% python3 -q
>>> import numpy as np
>>> np.set_printoptions(precision=2, suppress=True, linewidth=160)
>>> tidy = lambda a: np.round(a, 2) + 0
>>> X = np.loadtxt("run1.csv", delimiter=",")
>>> X
array([[ 1., -2.,  4., -8.],
       [ 1., -1.,  1., -1.],
       [ 1.,  0.,  0.,  0.],
       [ 1.,  1.,  1.,  1.],
       [ 1.,  2.,  4.,  8.]])
>>> u = np.array([-1, -3, 0])
>>> np.polyval(u, X[3])
array([-4., -4., -4., -4.])
>>> np.convolve(X[3], u)
array([-1., -4., -4., -4., -3.,  0.])
>>> W0 = np.load("test6.npy")
>>> W0
array([[  1,  -3,   9, -27],
       [  1,  -2,   4,  -8],
       [  1,  -1,   1,  -1],
       [  1,   0,   0,   0],
       [  1,   1,   1,   1],
       [  1,   2,   4,   8],
       [  1,   3,   9,  27]])
>>> x = np.array([0, 0, 1, 0])
>>> target = W0 @ x
>>> target
array([9, 4, 1, 0, 1, 4, 9])
>>> tidy(np.linalg.pinv(W0) @ W0)
array([[1., 0., 0., 0.],
       [0., 1., 0., 0.],
       [0., 0., 1., 0.],
       [0., 0., 0., 1.]])
>>> tidy(np.linalg.lstsq(W0, target)[0])
array([0., 0., 1., 0.])
>>> tidy(np.linalg.solve(W0.T @ W0, W0.T @ target))
array([0., 0., 1., 0.])
>>> rng = np.random.default_rng(9274)
>>> target = target + 0.05 * rng.normal(size=7)
>>> tidy(target)
array([ 9.03,  4.02,  1.06, -0.04,  1.02,  3.97,  9.07])
>>> c, *_ = np.linalg.lstsq(W0, target)
>>> tidy(c)
array([ 0.  , -0.03,  1.01,  0.  ])
>>> [round(float(np.linalg.norm(np.linalg.solve(W0.T @ W0 + lam * np.eye(4), W0.T @ target))), 2) for lam in (0, 1, 10, 100)]
[1.01, 1.0, 0.95, 0.66]
>>> tidy(np.linalg.norm(target - W0 @ c))
np.float64(0.07)
>>> tidy(W0.T @ (target - W0 @ c))
array([0., 0., 0., 0.])
>>> A2 = np.c_[W0[:, :3] @ np.array([[3, 3, 2], [2, 3, 0], [3, 3, 1]]), np.array([-7, -2, -5, -9, 7, -4, -1])]
>>> A2
array([[24, 21, 11, -7],
       [11,  9,  6, -2],
       [ 4,  3,  3, -5],
       [ 3,  3,  2, -9],
       [ 8,  9,  3,  7],
       [19, 21,  6, -4],
       [36, 39, 11, -1]])
>>> tidy(np.linalg.norm(A2 - W0 @ np.linalg.lstsq(W0, A2)[0], axis=0))
array([ 0.  ,  0.  ,  0.  , 11.58])
>>> np.linalg.matrix_rank(A2)
np.int64(4)
>>> np.linalg.matrix_rank(np.c_[W0, A2])
np.int64(5)
>>> tidy(np.linalg.norm(np.linalg.qr(W0)[0].T @ A2, axis=0) ** 2 / ((A2 ** 2).sum(axis=0) + 1e-12))
array([1. , 1. , 1. , 0.4])
>>> tidy(np.linalg.norm(W0[5] - W0[3]))
np.float64(9.17)
>>> tidy(np.linalg.norm(W0, 1)), tidy(np.linalg.norm(W0, np.inf))
(np.float64(72.0), np.float64(40.0))
>>> tidy(np.linalg.norm(W0, axis=1))
array([28.64,  9.22,  2.  ,  1.  ,  2.  ,  9.22, 28.64])
>>> U, sigma, Vh = np.linalg.svd(W0, full_matrices=False)
>>> np.abs(U[:, 0]).round(6).argmax()
np.int64(0)
>>> u, g = W0[6], W0[3]
>>> u @ u
np.int64(820)
>>> u @ g
np.int64(1)
>>> pr = (u @ g) / (u @ u) * u
>>> tidy(pr)
array([0.  , 0.  , 0.01, 0.03])
>>> (g - pr) @ u
np.float64(0.0)
>>> tidy(np.linalg.norm(u + g) ** 2 + np.linalg.norm(u - g) ** 2)
np.float64(1642.0)
>>> arr = np.load("dump.npy")
>>> arr
array([[1, 0, 0, 0, 0, 0, 0, 0, 0],
       [0, 1, 0, 0, 0, 0, 0, 0, 0],
       [2, 0, 1, 0, 0, 0, 0, 0, 0],
       [1, 1, 0, 1, 0, 0, 0, 0, 0],
       [0, 2, 0, 2, 1, 0, 0, 0, 0],
       [0, 3, 1, 0, 0, 1, 0, 0, 0],
       [1, 2, 1, 0, 0, 1, 1, 0, 0],
       [1, 0, 1, 0, 2, 2, 2, 1, 0],
       [3, 1, 1, 1, 0, 3, 1, 1, 1]])
>>> np.trace(arr)
np.int64(9)
>>> tidy(np.abs(np.linalg.eigvals(arr)).max())
np.float64(1.0)
>>> (arr - arr.T) / 2
array([[ 0. ,  0. , -1. , -0.5,  0. ,  0. , -0.5, -0.5, -1.5],
       [ 0. ,  0. ,  0. , -0.5, -1. , -1.5, -1. ,  0. , -0.5],
       [ 1. ,  0. ,  0. ,  0. ,  0. , -0.5, -0.5, -0.5, -0.5],
       [ 0.5,  0.5,  0. ,  0. , -1. ,  0. ,  0. ,  0. , -0.5],
       [ 0. ,  1. ,  0. ,  1. ,  0. ,  0. ,  0. , -1. ,  0. ],
       [ 0. ,  1.5,  0.5,  0. ,  0. ,  0. , -0.5, -1. , -1.5],
       [ 0.5,  1. ,  0.5,  0. ,  0. ,  0.5,  0. , -1. , -0.5],
       [ 0.5,  0. ,  0.5,  0. ,  1. ,  1. ,  1. ,  0. , -0.5],
       [ 1.5,  0.5,  0.5,  0.5,  0. ,  1.5,  0.5,  0.5,  0. ]])
>>> np.allclose(arr, arr.T)
False
>>> lab = rng.permutation(9)
>>> lab
array([7, 4, 0, 5, 6, 3, 1, 2, 8])
>>> A2 = arr[lab][:, lab]
>>> tidy(np.linalg.det(A2)), tidy(np.linalg.det(arr[lab]))
(np.float64(1.0), np.float64(-1.0))
>>> u = np.array([3, 3, 1, 3, 0, 2, 0, 2])
>>> g = np.array([-4, -9, 6, -3, 3])
>>> A = np.outer(u, g)
>>> A
array([[-12, -27,  18,  -9,   9],
       [-12, -27,  18,  -9,   9],
       [ -4,  -9,   6,  -3,   3],
       [-12, -27,  18,  -9,   9],
       [  0,   0,   0,   0,   0],
       [ -8, -18,  12,  -6,   6],
       [  0,   0,   0,   0,   0],
       [ -8, -18,  12,  -6,   6]])
>>> C2 = A.T @ A
>>> tidy(np.linalg.eigvalsh(C2)[::-1])
array([5436.,    0.,    0.,    0.,    0.])
>>> np.linalg.matrix_rank(C2)
np.int64(1)
>>> tidy(np.linalg.svd(A, compute_uv=False) ** 2)
array([5436.,    0.,    0.,    0.,    0.])
>>> np.allclose(C2, C2.T)
True
>>> np.trace(C2), (A ** 2).sum()
(np.int64(5436), np.int64(5436))
>>> np.diag(C2)
array([ 576, 2916, 1296,  324,  324])
>>> E = np.array([[2, 0, 2, 3], [0, 2, 0, 2], [2, 0, 2, 0], [3, 2, 0, 2]])
>>> x = np.array([0, 1, 0, 3])
>>> target = E @ x
>>> c, lr = np.zeros(4), 1 / np.linalg.norm(E, 2) ** 2
>>> for i in range(3):
...     c -= lr * E.T @ (E @ c - target)
...     if i % 1 == 0: print(i, round(np.linalg.norm(E @ c - target), 2))
... 
0 4.54
1 3.67
2 3.0
>>> tidy(c)
array([0.82, 1.11, 0.25, 1.99])
>>> tidy(np.linalg.cond(E))
np.float64(6.0)
>>> tidy(np.linalg.det(E[::-1]))
np.float64(-36.0)
>>> tidy(np.linalg.det(2 * E)), tidy(np.linalg.det(E))
(np.float64(-576.0), np.float64(-36.0))
>>> tidy(np.linalg.eigvals(E))
array([-2.,  6.,  1.,  3.])
>>> np.einsum("ij,ji->", E, E)
np.int64(50)
>>> np.kron(np.eye(2, dtype=int), E)
array([[2, 0, 2, 3, 0, 0, 0, 0],
       [0, 2, 0, 2, 0, 0, 0, 0],
       [2, 0, 2, 0, 0, 0, 0, 0],
       [3, 2, 0, 2, 0, 0, 0, 0],
       [0, 0, 0, 0, 2, 0, 2, 3],
       [0, 0, 0, 0, 0, 2, 0, 2],
       [0, 0, 0, 0, 2, 0, 2, 0],
       [0, 0, 0, 0, 3, 2, 0, 2]])
>>> K = np.load("block3.npy")
>>> tidy(K)
array([[ 1.22, -0.19, -0.48,  0.01, -0.51, -0.35, -0.5 , -0.15,  0.21],
       [-0.19,  0.45, -0.72,  0.28,  0.12,  0.46, -0.32, -0.06,  0.27],
       [-0.48, -0.72,  0.5 ,  0.29, -0.11, -0.37, -0.43,  0.13, -0.77],
       [ 0.01,  0.28,  0.29,  0.77, -0.23,  0.12,  0.41, -0.01,  0.31],
       [-0.51,  0.12, -0.11, -0.23, -0.04, -0.4 ,  0.63, -0.11, -0.12],
       [-0.35,  0.46, -0.37,  0.12, -0.4 ,  0.07,  0.19, -0.66, -0.03],
       [-0.5 , -0.32, -0.43,  0.41,  0.63,  0.19,  0.89, -0.23, -0.04],
       [-0.15, -0.06,  0.13, -0.01, -0.11, -0.66, -0.23,  0.82, -0.06],
       [ 0.21,  0.27, -0.77,  0.31, -0.12, -0.03, -0.04, -0.06,  0.31]])
>>> def softmax(z):
...     e = np.exp(z - z.max(axis=-1, keepdims=True))
...     return e / e.sum(axis=-1, keepdims=True)
... 
>>> tidy(softmax(K[7] + 2))
array([0.09, 0.1 , 0.12, 0.11, 0.1 , 0.06, 0.09, 0.24, 0.1 ])
>>> tidy(softmax(K).sum(axis=1))
array([1., 1., 1., 1., 1., 1., 1., 1., 1.])
>>> S = K @ K.T / np.sqrt(9)
>>> tidy(softmax(S)[7] @ K)
array([-0.09, -0.01, -0.17,  0.2 , -0.1 , -0.17,  0.03,  0.03, -0.02])
>>> w, V = np.linalg.eigh(K)
>>> tidy(np.linalg.svd(K, compute_uv=False))
array([2., 2., 1., 1., 1., 1., 1., 0., 0.])
>>> tidy(V.T @ V)
array([[1., 0., 0., 0., 0., 0., 0., 0., 0.],
       [0., 1., 0., 0., 0., 0., 0., 0., 0.],
       [0., 0., 1., 0., 0., 0., 0., 0., 0.],
       [0., 0., 0., 1., 0., 0., 0., 0., 0.],
       [0., 0., 0., 0., 1., 0., 0., 0., 0.],
       [0., 0., 0., 0., 0., 1., 0., 0., 0.],
       [0., 0., 0., 0., 0., 0., 1., 0., 0.],
       [0., 0., 0., 0., 0., 0., 0., 1., 0.],
       [0., 0., 0., 0., 0., 0., 0., 0., 1.]])
>>> tidy(V @ np.diag(w) @ V.T)
array([[ 1.22, -0.19, -0.48,  0.01, -0.51, -0.35, -0.5 , -0.15,  0.21],
       [-0.19,  0.45, -0.72,  0.28,  0.12,  0.46, -0.32, -0.06,  0.27],
       [-0.48, -0.72,  0.5 ,  0.29, -0.11, -0.37, -0.43,  0.13, -0.77],
       [ 0.01,  0.28,  0.29,  0.77, -0.23,  0.12,  0.41, -0.01,  0.31],
       [-0.51,  0.12, -0.11, -0.23, -0.04, -0.4 ,  0.63, -0.11, -0.12],
       [-0.35,  0.46, -0.37,  0.12, -0.4 ,  0.07,  0.19, -0.66, -0.03],
       [-0.5 , -0.32, -0.43,  0.41,  0.63,  0.19,  0.89, -0.23, -0.04],
       [-0.15, -0.06,  0.13, -0.01, -0.11, -0.66, -0.23,  0.82, -0.06],
       [ 0.21,  0.27, -0.77,  0.31, -0.12, -0.03, -0.04, -0.06,  0.31]])
>>> tidy(w.sum()), tidy(np.trace(K))
(np.float64(5.0), np.float64(5.0))
>>> (w > 1e-8).sum(), (w < -1e-8).sum()
(np.int64(5), np.int64(2))
>>> tidy(np.linalg.eigvalsh(K + 4 * np.eye(9)))
array([3., 3., 4., 4., 5., 5., 5., 6., 6.])
>>> U, sigma, Vh = np.linalg.svd(K)
>>> tidy(sigma)
array([2., 2., 1., 1., 1., 1., 1., 0., 0.])
>>> A2 = U[:, :7] @ np.diag(sigma[:7]) @ Vh[:7]
>>> tidy(A2)
array([[ 1.22, -0.19, -0.48,  0.01, -0.51, -0.35, -0.5 , -0.15,  0.21],
       [-0.19,  0.45, -0.72,  0.28,  0.12,  0.46, -0.32, -0.06,  0.27],
       [-0.48, -0.72,  0.5 ,  0.29, -0.11, -0.37, -0.43,  0.13, -0.77],
       [ 0.01,  0.28,  0.29,  0.77, -0.23,  0.12,  0.41, -0.01,  0.31],
       [-0.51,  0.12, -0.11, -0.23, -0.04, -0.4 ,  0.63, -0.11, -0.12],
       [-0.35,  0.46, -0.37,  0.12, -0.4 ,  0.07,  0.19, -0.66, -0.03],
       [-0.5 , -0.32, -0.43,  0.41,  0.63,  0.19,  0.89, -0.23, -0.04],
       [-0.15, -0.06,  0.13, -0.01, -0.11, -0.66, -0.23,  0.82, -0.06],
       [ 0.21,  0.27, -0.77,  0.31, -0.12, -0.03, -0.04, -0.06,  0.31]])
>>> tidy(np.linalg.norm(K - A2) / np.linalg.norm(K))
np.float64(0.0)
>>> tidy(np.abs(K - A2).max())
np.float64(0.0)
>>> np.linalg.matrix_rank(K, rtol=0.05)
np.int64(7)
